$ ipython --no-banner

In [1]: import numpy as np

In [2]: np.set_printoptions(suppress=True, linewidth=140)

In [3]: def tidy(a):
   ...:     return np.round(a, 2) + 0
   ...: 

In [4]: W2 = np.array([[3, 2, 3, 3, -1], [3, 5, -4, 1, 0], [-5, 0, -2, 3, -4]])

In [5]: rng = np.random.default_rng(568)

In [6]: W0 = rng.normal(size=(39, 3)) @ W2 + np.array([2, -2, 0, -1, -2])

In [7]: tidy(W0)
Out[7]: 
array([[ 14.61,   5.45,  -2.7 ,  -4.39,   4.51],
       [  5.09,  -4.64,   3.97,  -4.34,   1.75],
       [  0.52, -14.19,  12.13,  -6.9 ,   2.64],
       [ -4.79,  -1.73, -10.15,  -3.56,  -3.06],
       [ -2.12,  -1.33,  -0.5 ,   3.59,  -6.77],
       [ -0.8 ,   0.33,  -7.61,  -1.88,  -2.8 ],
       [ -5.04,  -9.85,   4.39,  -2.09,  -3.26],
       [  3.57,  -7.42,   4.27,  -6.86,   3.11],
       [ -7.05,  -4.44,  -4.19,   0.11,  -6.11],
       [  3.45,   1.99,  -5.25,  -1.22,  -1.7 ],
       [ -9.09,  -3.93,  -5.04,   2.09,  -8.3 ],
       [  1.64,  -2.77,   2.75,   0.76,  -3.23],
       [  4.61,   1.88,  -2.2 ,   0.35,  -2.27],
       [  3.91,   3.1 ,  -8.81,  -3.34,  -0.23],
       [  4.88,  -6.99,   3.59,  -8.13,   4.43],
       [  0.68,  -9.65,   4.57,  -7.21,   2.42],
       [ -0.07,  -7.56,   0.77,  -6.83,   1.64],
       [ -0.31,   1.01, -14.85,  -8.16,   1.49],
       [  2.12,   5.69, -12.41,  -0.99,  -2.79],
       [ -3.82,   1.53,  -9.54,   1.11,  -6.12],
       [  4.58,   0.91,   4.4 ,   5.15,  -5.36],
       [ -3.34,  -2.77,  -5.23,  -1.92,  -3.45],
       [  5.75,   1.28,  -0.87,  -0.42,  -1.24],
       [  1.53,  -5.14,   0.79,  -4.65,   0.57],
       [  7.18,   0.71,   2.73,   0.7 ,  -1.34],
       [  8.19,  -2.95,  10.52,   1.44,  -1.03],
       [ 24.65,   5.32,  13.91,   1.32,   4.78],
       [  3.39,  -0.56,  -1.83,  -1.87,  -1.02],
       [  5.13,  -6.65,   9.83,  -1.95,   0.39],
       [  1.66,  -7.24,   5.5 ,  -3.54,   0.12],
       [ -2.54,  -8.88,   0.48,  -6.73,   0.72],
       [ -4.12,  -6.46,  -0.48,  -2.36,  -3.08],
       [  8.14,   0.26,  -0.39,  -3.89,   2.14],
       [  0.95,  -3.46,  -1.62,  -3.76,  -0.43],
       [ -9.41, -12.24,   1.6 ,  -4.14,  -3.4 ],
       [ -0.09,  -1.84,   3.72,   4.82,  -6.72],
       [  3.54,  -0.35,   0.19,   0.21,  -2.36],
       [  2.65,  -0.66,   0.58,   0.99,  -3.21],
       [  4.54, -10.  ,   8.66,  -7.65,   4.3 ]])

In [8]: D = np.linalg.norm(W0[:, None] - W0[None], axis=-1)

In [9]: D.shape
Out[9]: (39, 39)

In [10]: np.linalg.matrix_rank(D ** 2)
Out[10]: np.int64(5)

In [11]: np.unravel_index(D.round(6).argmax(), D.shape)
Out[11]: (np.int64(10), np.int64(26))
